In [1]: import numpy as np

In [2]: np.set_printoptions(precision=2, suppress=True, linewidth=140)

In [3]: A = np.load("sample16.npy")

In [4]: print(A)
[[ 0  7  1 -2  3]
 [ 0  0 -2 -3  8]
 [ 0  0  0  9 -4]
 [ 0  0  0  0  9]
 [ 0  0  0  0  0]]

In [5]: print(np.einsum("ii->", A))
0

In [6]: print(round(float(np.linalg.det(A.T)), 2))
0.0

In [7]: print(np.linalg.matrix_rank(A, rtol=0.1))
4

In [8]: print([round(float(x), 2) for x in np.linalg.svd(A, compute_uv=False)[:3]])
[14.59, 7.51, 6.82]

In [9]: print(np.argsort(-np.linalg.norm(A, axis=0).round(6), kind="stable")[:3])
[4 3 1]

In [10]: print(round(np.linalg.norm(A, 2) / np.linalg.norm(A), 2))
0.82

In [11]: left, s, vt = np.linalg.svd(A)

In [12]: print(s)
[14.59  7.51  6.82  1.52  0.  ]

In [13]: print(np.argmax(s[:-1] / (s[1:] + 1e-6)) + 1)
4

In [14]: out = left[:, :4] @ np.diag(s[:4]) @ vt[:4]

In [15]: print(np.round(np.linalg.norm(A - out, 2), 2), s[4])
0.0 0.0

In [16]: print(np.linalg.matrix_rank(A, rtol=0.05))
4

In [17]: print(round(np.abs(A - out).max(), 2))
0.0

In [18]: print(out.round(2) + 0)
[[ 0.  7.  1. -2.  3.]
 [ 0.  0. -2. -3.  8.]
 [ 0.  0.  0.  9. -4.]
 [ 0.  0.  0.  0.  9.]
 [ 0.  0.  0.  0.  0.]]

In [19]: print(np.linalg.matrix_rank(out))
4

In [20]: out = np.array([[-1, -3, -3], [-1, 2, 3], [-2, 1, -3]])

In [21]: cent = np.array([[-2, 3], [2, -2]])

In [22]: data = np.block([[out, np.zeros((3, 2))], [np.zeros((2, 3)), cent]])

In [23]: print(data)
[[-1. -3. -3.  0.  0.]
 [-1.  2.  3.  0.  0.]
 [-2.  1. -3.  0.  0.]
 [ 0.  0.  0. -2.  3.]
 [ 0.  0.  0.  2. -2.]]

In [24]: # 2 blocks once reordered

In [25]: O = data.astype(float).copy()

In [26]: for j in range(5):
    ...:     O[:, j] -= O[:, :j] @ (O[:, :j].T @ O[:, j])
    ...:     O[:, j] /= np.linalg.norm(O[:, j])
    ...: 

In [27]: print(np.round(O.T @ data, 2) + 0)
[[ 2.45 -0.41  2.45  0.    0.  ]
 [ 0.    3.72  3.5   0.    0.  ]
 [ 0.    0.    2.96  0.    0.  ]
 [ 0.    0.    0.    2.83 -3.54]
 [ 0.    0.    0.    0.    0.71]]

In [28]: f = np.array([0, 0, 0, 0, 0])

In [29]: out = data + np.outer(f, np.eye(5)[1])

In [30]: print(np.linalg.matrix_rank(out - data))
0

In [31]: print(round(np.linalg.det(out) / np.linalg.det(data), 2), np.round(1 + np.linalg.solve(data, f)[1], 2))
1.0 1.0

In [32]: print(np.linalg.matrix_rank(np.linalg.inv(out) - np.linalg.inv(data), tol=1e-8))
0

In [33]: print((data != 0).astype(int))
[[1 1 1 0 0]
 [1 1 1 0 0]
 [1 1 1 0 0]
 [0 0 0 1 1]
 [0 0 0 1 1]]

In [34]: proj = np.triu(np.array([[2, 3, 0, 0, 6],
    ...:     [7, 3, 4, 7, 8],
    ...:     [1, 4, 2, 6, 4],
    ...:     [6, 3, 9, 0, 3],
    ...:     [6, 4, 0, 4, 6]]), 1) + np.eye(5)

In [35]: out = proj @ data @ np.linalg.inv(proj)

In [36]: print(out)
[[   -4.    15.   -54.   231.  -585.]
 [   -9.    33.  -141.   617. -1492.]
 [   -2.     7.   -31.   133.  -309.]
 [    0.     0.     0.     4.   -15.]
 [    0.     0.     0.     2.    -8.]]

In [37]: print(proj @ data - data @ proj)
[[ -3.   9.  21.  51.  30.]
 [ -8.   7. -20. -30. -17.]
 [  0.   6.  -4.   7.  26.]
 [  0.   0.   0.   6.   0.]
 [  0.   0.   0.   0.  -6.]]

In [38]: print(np.trace(out), np.trace(data))
-6.0 -6.0

In [39]: print(np.round(np.linalg.det(out), 2))
-54.0

In [40]: print(np.linalg.matrix_rank(out))
5

In [41]: print(np.poly(out))
[  1.   6. -11. -99. -74.  54.]

In [42]: out = np.array([[1, 1], [1, -1]])

In [43]: rng = np.random.default_rng(39388)

In [44]: K = np.kron(out, np.kron(out, out))[rng.permutation(8)][:5]

In [45]: print(K)
[[ 1  1 -1 -1  1  1 -1 -1]
 [ 1 -1 -1  1  1 -1 -1  1]
 [ 1 -1 -1  1 -1  1  1 -1]
 [ 1  1 -1 -1 -1 -1  1  1]
 [ 1 -1  1 -1 -1  1 -1  1]]

In [46]: blk = np.stack([K, 2 * K, K[::-1]])

In [47]: print(np.einsum("bij,cij->bc", blk, blk))
[[ 40  80   8]
 [ 80 160  16]
 [  8  16  40]]

In [48]: W1 = np.array([[2, 0, 0],
    ...:     [1, -1, 0],
    ...:     [0, -1, 2],
    ...:     [0, -3, -1],
    ...:     [-3, -1, 2],
    ...:     [-1, 3, 1],
    ...:     [-2, 2, 1],
    ...:     [0, 0, -3]])

In [49]: beta = np.array([-1, 0, 2])

In [50]: hid = np.maximum(K @ W1 + beta, 0)

In [51]: print(hid)
[[0 3 6]
 [0 0 0]
 [0 5 2]
 [4 3 0]
 [4 5 0]]

In [52]: print((hid > 0).mean(axis=0))
[0.4 0.8 0.4]

In [53]: cent = np.array([[0, 0, 3], [0, 2, -2], [-2, 2, 0]])

In [54]: print((hid @ cent).round(6).argmax(axis=1))
[1 0 1 1 1]

In [55]: left, s, vt = np.linalg.svd(K, full_matrices=False)

In [56]: print(np.round(left.T @ left, 2) + 0)
[[1. 0. 0. 0. 0.]
 [0. 1. 0. 0. 0.]
 [0. 0. 1. 0. 0.]
 [0. 0. 0. 1. 0.]
 [0. 0. 0. 0. 1.]]

In [57]: print(s)
[2.83 2.83 2.83 2.83 2.83]

In [58]: ang = np.radians(120)

In [59]: r_ = np.eye(8)

In [60]: r_[1, 1] = r_[4, 4] = np.cos(ang)

In [61]: r_[1, 4], r_[4, 1] = -np.sin(ang), np.sin(ang)

In [62]: print(r_)
[[ 1.    0.    0.    0.    0.    0.    0.    0.  ]
 [ 0.   -0.5   0.    0.   -0.87  0.    0.    0.  ]
 [ 0.    0.    1.    0.    0.    0.    0.    0.  ]
 [ 0.    0.    0.    1.    0.    0.    0.    0.  ]
 [ 0.    0.87  0.    0.   -0.5   0.    0.    0.  ]
 [ 0.    0.    0.    0.    0.    1.    0.    0.  ]
 [ 0.    0.    0.    0.    0.    0.    1.    0.  ]
 [ 0.    0.    0.    0.    0.    0.    0.    1.  ]]

In [63]: out = K @ r_.T

In [64]: print(np.linalg.svd(K, compute_uv=False), np.linalg.svd(out, compute_uv=False))
[2.83 2.83 2.83 2.83 2.83] [2.83 2.83 2.83 2.83 2.83]

In [65]: print(out)
[[ 1.   -1.37 -1.   -1.    0.37  1.   -1.   -1.  ]
 [ 1.   -0.37 -1.    1.   -1.37 -1.   -1.    1.  ]
 [ 1.    1.37 -1.    1.   -0.37  1.    1.   -1.  ]
 [ 1.    0.37 -1.   -1.    1.37 -1.    1.    1.  ]
 [ 1.    1.37  1.   -1.   -0.37  1.   -1.    1.  ]]

In [66]: print(np.allclose(K @ K.T, out @ out.T))
True

In [67]: F = np.load("w.npy")

In [68]: print(F)
[[  0   0   0   0]
 [-36   0   0  27]
 [-12   0   0   9]
 [ 20   0   0 -15]
 [ 36   0   0 -27]
 [ 20   0   0 -15]]

In [69]: print(round(np.linalg.norm(F, 2) / np.linalg.norm(F), 2))
1.0

In [70]: print(round(float(np.trace(np.linalg.pinv(F) @ F)), 2))
1.0

In [71]: print(np.allclose(F[:-1].T @ np.linalg.lstsq(F[:-1].T, F[-1])[0], F[-1]))
True

In [72]: print(np.abs(np.diag(np.linalg.qr(F)[1])) > 1e-9)
[ True False False False]

In [73]: left, s, vt = np.linalg.svd(F)

In [74]: evecs = vt[:(s > 1e-8).sum()]

In [75]: vec = F[0] + 3 * F[2] + rng.integers(2) * np.eye(4)[3]

In [76]: print(vec)
[-36.   0.   0.  27.]

In [77]: print(evecs.T @ evecs)
[[ 0.64  0.    0.   -0.48]
 [ 0.    0.    0.    0.  ]
 [ 0.    0.    0.    0.  ]
 [-0.48  0.    0.    0.36]]

In [78]: vec = np.array([-1, 1, -3, 2])

In [79]: a = np.maximum(F @ vec, 0)

In [80]: print(a)
[ 0 90 30  0  0  0]

In [81]: print(np.tanh(F @ vec))
[ 0.  1.  1. -1. -1. -1.]

In [82]: print(np.maximum(F @ vec, 0) - np.maximum(-F @ vec, 0))
[  0  90  30 -50 -90 -50]

In [83]: print(np.flatnonzero(a > 1e-9))
[1 2]

In [84]: print(np.maximum(F @ (3 * vec), 0))
[  0 270  90   0   0   0]

In [85]: print(F * (a > 1e-9)[:, None])
[[  0   0   0   0]
 [-36   0   0  27]
 [-12   0   0   9]
 [  0   0   0   0]
 [  0   0   0   0]
 [  0   0   0   0]]

In [86]: ang = np.radians(108)

In [87]: r_ = np.eye(4)

In [88]: r_[0, 0] = r_[2, 2] = np.cos(ang)

In [89]: r_[0, 2], r_[2, 0] = -np.sin(ang), np.sin(ang)

In [90]: print(r_)
[[-0.31  0.   -0.95  0.  ]
 [ 0.    1.    0.    0.  ]
 [ 0.95  0.   -0.31  0.  ]
 [ 0.    0.    0.    1.  ]]

In [91]: out = F @ r_.T

In [92]: print(np.round(np.linalg.svd(F, compute_uv=False), 2) + 0, np.round(np.linalg.svd(out, compute_uv=False), 2) + 0)
[74.33  0.    0.    0.  ] [74.33  0.    0.    0.  ]

In [93]: print(out)
[[  0.     0.     0.     0.  ]
 [ 11.12   0.   -34.24  27.  ]
 [  3.71   0.   -11.41   9.  ]
 [ -6.18   0.    19.02 -15.  ]
 [-11.12   0.    34.24 -27.  ]
 [ -6.18   0.    19.02 -15.  ]]

In [94]: print(np.round(np.linalg.det(r_), 2), round(float(np.trace(r_)), 2))
1.0 1.38

In [95]: mat = np.load("mat.npy")

In [96]: print(mat)
[[-20  -1  -3  -2   1   1  -3]
 [  3  41   2   1  -2   0   0]
 [ -1   2  41   2  -1   2   1]
 [  2   2  -1  40   3   3   2]
 [  3   3  -3  -2 -39  -2   1]
 [ -1   0   2   3   3  17   3]
 [  2   1   3  -3  -2   1   1]]

In [97]: print(np.abs(np.linalg.svd(mat)[2][-1]))
[0.15 0.01 0.02 0.03 0.03 0.18 0.97]

In [98]: print(np.linalg.matrix_rank(mat, rtol=0.1))
6

In [99]: print(np.argsort(-np.linalg.norm(mat, axis=0).round(6), kind="stable")[:3])
[2 1 3]

In [100]: print(round(np.log10(np.linalg.cond(mat))))
2

In [101]: cov = mat.T @ mat

In [102]: print(np.trace(cov), (mat ** 2).sum())
7358 7358

In [103]: print(np.diag(cov))
[ 428 1700 1717 1631 1549  308   25]

In [104]: print(np.count_nonzero(mat))
46

In [105]: print(mat.sum(axis=0))
[-12  48  41  39 -37  22   5]

In [106]: print(mat.shape)
(7, 7)

In [107]: print(np.diff(mat, axis=0))
[[ 23  42   5   3  -3  -1   3]
 [ -4 -39  39   1   1   2   1]
 [  3   0 -42  38   4   1   1]
 [  1   1  -2 -42 -42  -5  -1]
 [ -4  -3   5   5  42  19   2]
 [  3   1   1  -6  -5 -16  -2]]

In [108]: print(np.abs(mat).max())
41

In [109]: np.zeros(7, 7)
---------------------------------------------------------------------------
TypeError                                 Traceback (most recent call last)
Cell In[109], line 1
----> 1 np.zeros(7, 7)

TypeError: Cannot interpret '7' as a data type

In [110]: print(np.linalg.svd(mat, compute_uv=False))
[44.19 43.22 40.21 35.38 20.   16.41  0.49]

In [111]: M = np.load("block18.npy")

In [112]: print(M)
[[ 64  40  24   0   0  64  48  32  72]
 [ 40  97  63  42  36 106  96  68  87]
 [ 24  63  49  18  24  58  56  56  45]
 [  0  42  18  37  21  51  46  13  37]
 [  0  36  24  21  18  33  33  24  21]
 [ 64 106  58  51  33 137 116  61 123]
 [ 48  96  56  46  33 116 101  59 100]
 [ 32  68  56  13  24  61  59  66  49]
 [ 72  87  45  37  21 123 100  49 118]]

In [113]: # null space of dimension 6

In [114]: print(np.linalg.cond(M) > 100)
True

In [115]: print(np.linalg.matrix_rank(M, rtol=0.1))
3

In [116]: print([round(float(x), 2) for x in np.linalg.svd(M, compute_uv=False)[:3]])
[553.05, 77.15, 56.8]

In [117]: ev, evecs = np.linalg.eigvalsh(M)
---------------------------------------------------------------------------
ValueError                                Traceback (most recent call last)
Cell In[117], line 1
----> 1 ev, evecs = np.linalg.eigvalsh(M)

ValueError: too many values to unpack (expected 2)

In [118]: ev, evecs = np.linalg.eigh(M)

In [119]: print(np.round(evecs.T @ evecs, 2) + 0)
[[1. 0. 0. 0. 0. 0. 0. 0. 0.]
 [0. 1. 0. 0. 0. 0. 0. 0. 0.]
 [0. 0. 1. 0. 0. 0. 0. 0. 0.]
 [0. 0. 0. 1. 0. 0. 0. 0. 0.]
 [0. 0. 0. 0. 1. 0. 0. 0. 0.]
 [0. 0. 0. 0. 0. 1. 0. 0. 0.]
 [0. 0. 0. 0. 0. 0. 1. 0. 0.]
 [0. 0. 0. 0. 0. 0. 0. 1. 0.]
 [0. 0. 0. 0. 0. 0. 0. 0. 1.]]

In [120]: print(np.round(np.linalg.svd(M, compute_uv=False), 2) + 0)
[553.05  77.15  56.8    0.     0.     0.     0.     0.     0.  ]

In [121]: print(np.round(np.linalg.eigvalsh(M @ M), 2) + 0)
[     0.        0.        0.        0.        0.        0.     3225.84   5952.3  305866.85]

In [122]: print(np.linalg.eigvalsh(M + 4 * np.eye(9)))
[  4.     4.     4.     4.     4.     4.    60.8   81.15 557.05]

In [123]: print(np.round(evecs.T @ M @ evecs, 2) + 0)
[[  0.     0.     0.     0.     0.     0.     0.     0.     0.  ]
 [  0.     0.     0.     0.     0.     0.     0.     0.     0.  ]
 [  0.     0.     0.     0.     0.     0.     0.     0.     0.  ]
 [  0.     0.     0.     0.     0.     0.     0.     0.     0.  ]
 [  0.     0.     0.     0.     0.     0.     0.     0.     0.  ]
 [  0.     0.     0.     0.     0.     0.     0.     0.     0.  ]
 [  0.     0.     0.     0.     0.     0.    56.8    0.     0.  ]
 [  0.     0.     0.     0.     0.     0.     0.    77.15   0.  ]
 [  0.     0.     0.     0.     0.     0.     0.     0.   553.05]]

In [124]: print(np.abs(evecs[:, -1]).round(6).argmax())
5

In [125]: out = np.array([[8, 0, 6],
     ...:     [5, -1, 3],
     ...:     [3, -8, -3],
     ...:     [-8, -2, 8],
     ...:     [-3, 1, -7],
     ...:     [5, -6, -8],
     ...:     [-4, -4, 3],
     ...:     [0, 4, -8],
     ...:     [3, 9, -4]])

In [126]: print(np.einsum("ij,ij->i", M, M))
[18880 50683 19507 10153  5832 73461 54999 23488 58042]

In [127]: print(np.linalg.matrix_rank(np.vstack([M, out.T])))
6

In [128]: print(np.vstack([M, out.T]).shape)
(12, 9)
